$ python3 -q
>>> import numpy as np
>>> np.set_printoptions(precision=4, suppress=True, linewidth=140)
>>> E = np.load("run19.npy")
>>> E
array([[ 1, -1, -1, -1,  2, -2,  1],
       [-1,  1, -1, -1, -1,  2, -2],
       [-1, -1,  1, -1, -1, -1,  2],
       [-1, -1, -1,  1, -1, -1, -1],
       [ 2, -1, -1, -1,  1, -1, -1],
       [-2,  2, -1, -1, -1,  1, -1],
       [ 1, -2,  2, -1, -1, -1,  1]])
>>> Q, Rm = np.linalg.qr(E)
>>> Q.shape, Rm.shape
((7, 7), (7, 7))
>>> np.round(Q.T @ Q, 4) + 0
array([[1., 0., 0., 0., 0., 0., 0.],
       [0., 1., 0., 0., 0., 0., 0.],
       [0., 0., 1., 0., 0., 0., 0.],
       [0., 0., 0., 1., 0., 0., 0.],
       [0., 0., 0., 0., 1., 0., 0.],
       [0., 0., 0., 0., 0., 1., 0.],
       [0., 0., 0., 0., 0., 0., 1.]])
>>> print(round(float(abs(Rm[0, 0])), 4), round(float(np.linalg.norm(E[:, 0])), 4))
3.6056 3.6056
>>> np.allclose(Rm.T @ Rm, E.T @ E)
True
>>> vals, vecs = np.linalg.eigh(E)
>>> np.round(vecs.T @ vecs, 4) + 0
array([[1., 0., 0., 0., 0., 0., 0.],
       [0., 1., 0., 0., 0., 0., 0.],
       [0., 0., 1., 0., 0., 0., 0.],
       [0., 0., 0., 1., 0., 0., 0.],
       [0., 0., 0., 0., 1., 0., 0.],
       [0., 0., 0., 0., 0., 1., 0.],
       [0., 0., 0., 0., 0., 0., 1.]])
>>> np.unique(vals.round(6) + 0, return_counts=True)[1]
array([1, 1, 1, 1, 1, 1, 1])
>>> print(vals.sum(), np.trace(E))
7.0 7
>>> np.linalg.svd(E, compute_uv=False)
array([6.3106, 4.229 , 2.7123, 2.6037, 2.5898, 0.6391, 0.202 ])
>>> print(np.linalg.eigvalsh(E + 3 * np.eye(7)))
[0.2877 0.4102 2.3609 2.798  5.6037 7.229  9.3106]
>>> f = np.array([2, 2, 3, -3, 3, 3, 1])
>>> out = E + np.outer(f, np.eye(7)[5])
>>> round(float(np.linalg.det(out) / np.linalg.det(E)), 4), round(float(1 + np.linalg.solve(E, f)[5]), 4)
(1.5556, 1.5556)
>>> print(np.linalg.matrix_rank(np.linalg.inv(out) - np.linalg.inv(E), tol=1e-8))
1
>>> print(np.linalg.matrix_rank(out - E))
1
>>> np.allclose(E @ E.T, E.T @ E)
True
>>> np.sort(np.abs(np.linalg.eigvals(E)))
array([0.202 , 0.6391, 2.5898, 2.6037, 2.7123, 4.229 , 6.3106])
>>> print((E + E.T) / 2)
[[ 1. -1. -1. -1.  2. -2.  1.]
 [-1.  1. -1. -1. -1.  2. -2.]
 [-1. -1.  1. -1. -1. -1.  2.]
 [-1. -1. -1.  1. -1. -1. -1.]
 [ 2. -1. -1. -1.  1. -1. -1.]
 [-2.  2. -1. -1. -1.  1. -1.]
 [ 1. -2.  2. -1. -1. -1.  1.]]
>>> K = np.array([[1.5, 0.6, 0.7, 0.3, -0.4],
...     [-1.8, -0.9, -1.7, 1.5, 0.3],
...     [1.6, 0.0, 1.5, 0.4, 0.3],
...     [1.5, 0.1, 0.9, 0.8, -0.2]])
>>> print(K)
[[ 1.5  0.6  0.7  0.3 -0.4]
 [-1.8 -0.9 -1.7  1.5  0.3]
 [ 1.6  0.   1.5  0.4  0.3]
 [ 1.5  0.1  0.9  0.8 -0.2]]
>>> x = np.array([-3, -2, 1, -3, -3])
>>> h1 = np.maximum(K @ x, 0)
>>> print(np.flatnonzero(h1 > 1e-9))
[1]
>>> np.tanh(K @ x)
array([-0.9998,  0.0997, -1.    , -1.    ])
>>> h1
array([0. , 0.1, 0. , 0. ])
>>> print(np.maximum(K @ x, 0) - np.maximum(-K @ x, 0))
[-4.7  0.1 -5.4 -5.6]
>>> np.maximum(K @ (3 * x), 0)
array([0. , 0.3, 0. , 0. ])
>>> K * (h1 > 1e-9)[:, None]
array([[ 0. ,  0. ,  0. ,  0. , -0. ],
       [-1.8, -0.9, -1.7,  1.5,  0.3],
       [ 0. ,  0. ,  0. ,  0. ,  0. ],
       [ 0. ,  0. ,  0. ,  0. , -0. ]])
>>> ang = np.deg2rad(90)
>>> J = np.eye(6)
>>> J[np.ix_([5, 0], [5, 0])] = [[np.cos(ang), -np.sin(ang)], [np.sin(ang), np.cos(ang)]]
>>> J.round(4) + 0
array([[ 0.,  0.,  0.,  0.,  0.,  1.],
       [ 0.,  1.,  0.,  0.,  0.,  0.],
       [ 0.,  0.,  1.,  0.,  0.,  0.],
       [ 0.,  0.,  0.,  1.,  0.,  0.],
       [ 0.,  0.,  0.,  0.,  1.,  0.],
       [-1.,  0.,  0.,  0.,  0.,  0.]])
>>> def softmax(z):
...     e = np.exp(z - z.max(axis=-1, keepdims=True))
...     return e / e.sum(axis=-1, keepdims=True)
... 
>>> softmax(K[1] + 2)
array([0.0251, 0.0617, 0.0277, 0.6805, 0.205 ])
>>> print(np.round(softmax(10 * K[1]), 4) + 0)
[0. 0. 0. 1. 0.]
>>> S = K @ K.T / np.sqrt(5)
>>> print(softmax(S).round(6).argmax(axis=1))
[2 1 2 2]
